In [1]: import numpy as np

In [2]: np.set_printoptions(suppress=True, linewidth=160)

In [3]: def rnd(a):
   ...:     return np.round(a, 2) + 0
   ...: 

In [4]: data = np.load("data.npy")

In [5]: print(data)
[[ 0 -6 -6 -6]
 [ 0  9  9  9]
 [ 0 -3 -3 -3]
 [ 0  6  6  6]]

In [6]: # null space of dimension 3

In [7]: data.ravel(order="F")
Out[7]: array([ 0,  0,  0,  0, -6,  9, -3,  6, -6,  9, -3,  6, -6,  9, -3,  6])

In [8]: data.reshape(4, 5)
---------------------------------------------------------------------------
ValueError                                Traceback (most recent call last)
Cell In[8], line 1
----> 1 data.reshape(4, 5)

ValueError: cannot reshape array of size 16 into shape (4,5)

In [9]: blk = data.reshape(4, 2, -1)

In [10]: blk[:, 0]
Out[10]: 
array([[ 0, -6],
       [ 0,  9],
       [ 0, -3],
       [ 0,  6]])

In [11]: blk.shape
Out[11]: (4, 2, 2)

In [12]: r = np.linalg.matrix_rank(data)

In [13]: r
Out[13]: np.int64(1)

In [14]: ns = np.linalg.svd(data)[2][r:].T

In [15]: rnd(data @ ns)
Out[15]: 
array([[0., 0., 0.],
       [0., 0., 0.],
       [0., 0., 0.],
       [0., 0., 0.]])

In [16]: [int(np.linalg.matrix_rank(data[:i])) for i in range(1, len(data) + 1)]
Out[16]: [1, 1, 1, 1]

In [17]: np.allclose(data @ ns, 0)
Out[17]: True

In [18]: np.linalg.matrix_rank(data.T @ data), np.linalg.matrix_rank(data @ data.T)
Out[18]: (np.int64(1), np.int64(1))

In [19]: data.shape
Out[19]: (4, 4)

In [20]: np.unravel_index(np.abs(data).argmax(), data.shape)
Out[20]: (np.int64(1), np.int64(1))

In [21]: print(np.diff(data, axis=0))
[[  0  15  15  15]
 [  0 -12 -12 -12]
 [  0   9   9   9]]

In [22]: np.linalg.matrix_rank(data)
Out[22]: np.int64(1)

In [23]: data - data[0]
Out[23]: 
array([[ 0,  0,  0,  0],
       [ 0, 15, 15, 15],
       [ 0,  3,  3,  3],
       [ 0, 12, 12, 12]])

In [24]: print(data.mean(axis=0))
[0.  1.5 1.5 1.5]

In [25]: G = data.T @ data

In [26]: np.trace(G), (data ** 2).sum()
Out[26]: (np.int64(486), np.int64(486))

In [27]: np.linalg.matrix_rank(G)
Out[27]: np.int64(1)

In [28]: np.allclose(G, G.T)
Out[28]: True

In [29]: G
Out[29]: 
array([[  0,   0,   0,   0],
       [  0, 162, 162, 162],
       [  0, 162, 162, 162],
       [  0, 162, 162, 162]])

In [30]: U, sig, Vt = np.linalg.svd(data)

In [31]: vecs = Vt[:(sig > 1e-8).sum()]

In [32]: rng = np.random.default_rng(318)

In [33]: x = data[0] + -1 * data[2] + rng.integers(2) * np.eye(4)[1]

In [34]: print(x)
[ 0. -3. -3. -3.]

In [35]: rnd(vecs.T @ vecs)
Out[35]: 
array([[0.  , 0.  , 0.  , 0.  ],
       [0.  , 0.33, 0.33, 0.33],
       [0.  , 0.33, 0.33, 0.33],
       [0.  , 0.33, 0.33, 0.33]])

In [36]: rnd(np.diag(vecs.T @ vecs))
Out[36]: array([0.  , 0.33, 0.33, 0.33])

In [37]: print(rnd(np.linalg.norm(x - vecs.T @ vecs @ x)))
0.0

In [38]: F = np.array([[6, 7, 3, 9], [6, 7, 3, 9], [8, 1, 2, 6]])

In [39]: F
Out[39]: 
array([[6, 7, 3, 9],
       [6, 7, 3, 9],
       [8, 1, 2, 6]])

In [40]: # null space of dimension 2

In [41]: W1 = np.array([[4, 0, 2, 4], [4, -1, 3, -1], [3, 1, -2, -5], [-3, 0, 5, -2]])

In [42]: c = np.array([-2, 7, 3, 5])

In [43]: H = np.maximum(F @ W1 + c, 0)

In [44]: H
Out[44]: 
array([[32,  3, 75,  0],
       [32,  3, 75,  0],
       [22,  8, 48, 14]])

In [45]: rnd((H > 0).mean(axis=0))
Out[45]: array([1.  , 1.  , 1.  , 0.33])

In [46]: W2 = np.array([[0, 0, 0], [0, 1, 2], [1, 2, 0], [1, 2, 0]])

In [47]: print(H @ W2)
[[ 75 153   6]
 [ 75 153   6]
 [ 62 132  16]]

In [48]: (H @ W2).round(6).argmax(axis=1)
Out[48]: array([1, 1, 1])

In [49]: W1 @ W2
Out[49]: 
array([[  6,  12,   0],
       [  2,   3,  -2],
       [ -7, -13,   2],
       [  3,   6,   0]])

In [50]: F.reshape(2, -1)
Out[50]: 
array([[6, 7, 3, 9, 6, 7],
       [3, 9, 8, 1, 2, 6]])

In [51]: blk = F.reshape(3, 2, -1)

In [52]: blk[:, 0]
Out[52]: 
array([[6, 7],
       [6, 7],
       [8, 1]])

In [53]: np.einsum("ihd,jhd->hij", blk, blk).shape
Out[53]: (2, 3, 3)

In [54]: blk.transpose(1, 0, 2)
Out[54]: 
array([[[6, 7],
        [6, 7],
        [8, 1]],

       [[3, 9],
        [3, 9],
        [2, 6]]])

In [55]: mat = 4 * np.eye(2) + np.eye(2, k=1)

In [56]: mat
Out[56]: 
array([[4., 1.],
       [0., 4.]])

In [57]: blk = np.stack([mat, 2 * mat, mat[::-1]])

In [58]: print(np.einsum("bij,cij->bc", blk, blk))
[[ 33.  66.   8.]
 [ 66. 132.  16.]
 [  8.  16.  33.]]

In [59]: rnd(np.linalg.norm(blk, axis=(1, 2)))
Out[59]: array([ 5.74, 11.49,  5.74])

In [60]: blk.sum(axis=0)
Out[60]: 
array([[12.,  7.],
       [ 4., 13.]])

In [61]: np.linalg.matrix_rank(blk)
Out[61]: array([2, 2, 2])

In [62]: (blk @ mat.T).shape
Out[62]: (3, 2, 2)

In [63]: q, r_ = np.linalg.qr(mat)

In [64]: print(q.T @ q)
[[1. 0.]
 [0. 1.]]

In [65]: abs(r_[0, 0]), rnd(np.linalg.norm(mat[:, 0]))
Out[65]: (np.float64(4.0), np.float64(4.0))

In [66]: q.shape, r_.shape
Out[66]: ((2, 2), (2, 2))

In [67]: np.trace(q @ q.T)
Out[67]: np.float64(2.0)

In [68]: J = np.load("mat.npy")

In [69]: J
Out[69]: 
array([[-1.,  1.,  1.,  1.],
       [ 1., -1.,  1.,  1.],
       [ 1.,  1., -1.,  1.],
       [ 1.,  1.,  1., -1.]])

In [70]: # symmetric, so the eigenvalues are real

In [71]: Y = np.array([[9, 8, 5], [1, 5, 1], [3, 0, 8], [7, 9, 7]])

In [72]: np.einsum("ik,kj->ji", J, Y)
Out[72]: 
array([[ 2., 18., 14.,  6.],
       [ 6., 12., 22.,  4.],
       [11., 19.,  5.,  7.]])

In [73]: print(np.linalg.matrix_rank(np.vstack([J, Y.T])))
4

In [74]: np.einsum("ij->j", J)
Out[74]: array([2., 2., 2., 2.])

In [75]: np.vstack([J, Y.T]).shape
Out[75]: (7, 4)

In [76]: ev, vecs = np.linalg.eig(J)

In [77]: rnd(np.sort(np.linalg.eigvals(J @ J)))
Out[77]: array([4., 4., 4., 4.])

In [78]: rnd(np.prod(ev))
Out[78]: np.float64(-16.0)
